>>> import numpy as np
>>> import numpy.linalg as la
>>> np.set_printoptions(precision=4, suppress=True, linewidth=140)
>>> rnd = lambda a: np.round(a, 4) + 0
>>> X = np.array([[-2, 1, 3, 2],
...     [1, 3, -3, 2],
...     [0, -3, 3, 3],
...     [3, 2, -3, 1],
...     [1, -2, 0, -2],
...     [-5, -8, 12, -4]])
>>> # row 5 is much longer than the rest
>>> hat = X @ la.solve(X.T @ X, X.T)
>>> np.allclose(hat @ hat, hat)
True
>>> la.matrix_rank(np.eye(6) - hat)
np.int64(2)
>>> rnd(np.diag(hat))
array([0.6827, 0.1415, 1.    , 0.9459, 0.337 , 0.893 ])
>>> rnd(hat)
array([[ 0.6827,  0.1771,  0.    ,  0.1107, -0.3875,  0.1513],
       [ 0.1771,  0.1415,  0.    ,  0.0467, -0.1636, -0.2472],
       [ 0.    ,  0.    ,  1.    ,  0.    ,  0.    ,  0.    ],
       [ 0.1107,  0.0467,  0.    ,  0.9459,  0.1894, -0.0295],
       [-0.3875, -0.1636,  0.    ,  0.1894,  0.337 ,  0.1033],
       [ 0.1513, -0.2472,  0.    , -0.0295,  0.1033,  0.893 ]])
>>> rnd(la.eigvalsh(hat))
array([0., 0., 1., 1., 1., 1.])
>>> rnd(la.norm(X) ** 2 / la.norm(X, 2) ** 2)
np.float64(1.1425)
>>> rnd(la.norm(X[1] - X[3]))
np.float64(2.4495)
>>> X[1] @ X[3]
np.int64(20)
>>> rnd(la.norm(X, 1)), rnd(la.norm(X, np.inf))
(np.float64(24.0), np.float64(29.0))
>>> rnd(la.norm(X, "nuc"))
np.float64(27.7369)
>>> rnd(la.norm(X, axis=1))
array([ 4.2426,  4.7958,  5.1962,  4.7958,  3.    , 15.7797])
>>> rnd(la.norm(X, 2))
np.float64(17.4779)
>>> la.norm(X, axis=1).argmax()
np.int64(5)
>>> rnd(la.norm(X[1], 1)), rnd(la.norm(X[1], np.inf))
(np.float64(9.0), np.float64(3.0))
>>> out = np.c_[X[:, :3] @ np.array([[9, 5, 4], [8, 3, 5], [6, 7, 1]]), np.array([0, 2, 2, 3, 0, -2])]
>>> out
array([[  8,  14,   0,   0],
       [ 15,  -7,  16,   2],
       [ -6,  12, -12,   2],
       [ 25,   0,  19,   3],
       [ -7,  -1,  -6,   0],
       [-37,  35, -48,  -2]])
>>> la.matrix_rank(np.c_[X, out])
np.int64(5)
>>> rnd(la.norm(out - X @ la.lstsq(X, out)[0], axis=0))
array([0.    , 0.    , 0.    , 1.2068])
>>> la.matrix_rank(out)
np.int64(4)
>>> C2 = X.T @ X
>>> rnd(la.eigvalsh(C2)[::-1])
array([305.4756,  28.4188,  13.5506,   1.555 ])
>>> (X @ X.T).shape
(6, 6)
>>> np.allclose(C2, C2.T)
True
>>> la.matrix_rank(C2)
np.int64(4)
>>> rnd(la.svd(X, compute_uv=False) ** 2)
array([305.4756,  28.4188,  13.5506,   1.555 ])
>>> x = np.array([2, -3, -3, -1])
>>> rhs = X @ x
>>> rnd(la.solve(X.T @ X, X.T @ rhs))
array([ 2., -3., -3., -1.])
>>> rnd(la.pinv(X) @ X)
array([[1., 0., 0., 0.],
       [0., 1., 0., 0.],
       [0., 0., 1., 0.],
       [0., 0., 0., 1.]])
>>> rng = np.random.default_rng(270)
>>> rhs = rhs + 0.1 * rng.normal(size=6)
>>> rnd(rhs)
array([-18.0182,   0.1774,  -3.0642,   8.0201,   9.9808, -18.0603])
>>> c, *_ = la.lstsq(X, rhs)
>>> rnd(c)
array([ 1.9987, -2.9808, -2.9978, -1.0044])
>>> arr = np.loadtxt("out14.csv", delimiter=",")
>>> arr
array([[  6.,  -4.,  -3.,  -7.,   5.,  -9.],
       [ -4.,  11.,  12.,  -2.,   0.,   1.],
       [ -3.,  12.,  14.,  -5.,   2.,  -2.],
       [ -7.,  -2.,  -5.,  14.,  -9.,  15.],
       [  5.,   0.,   2.,  -9.,   6., -10.],
       [ -9.,   1.,  -2.,  15., -10.,  17.]])
>>> # rank 3
>>> left, sv, vt = la.svd(arr)
>>> np.argmax(sv[:-1] / (sv[1:] + 1e-6)) + 1
np.int64(3)
>>> out = left[:, :3] @ np.diag(sv[:3]) @ vt[:3]
>>> la.matrix_rank(arr, rtol=0.05)
np.int64(2)
>>> la.matrix_rank(out)
np.int64(3)
>>> rnd(la.norm(arr - out, 2)), rnd(sv[3])
(np.float64(0.0), np.float64(0.0))
>>> rnd(la.norm(arr, 2) / la.norm(arr))
np.float64(0.8461)
>>> la.matrix_rank(arr, rtol=0.1)
np.int64(2)
>>> np.argsort(-la.norm(arr, axis=0).round(6), kind="stable")[:3]
array([5, 3, 2])
>>> la.cond(arr) > 100
np.True_
>>> [round(float(x), 4) for x in la.svd(arr, compute_uv=False)[:3]]
[41.5366, 26.1653, 0.2981]
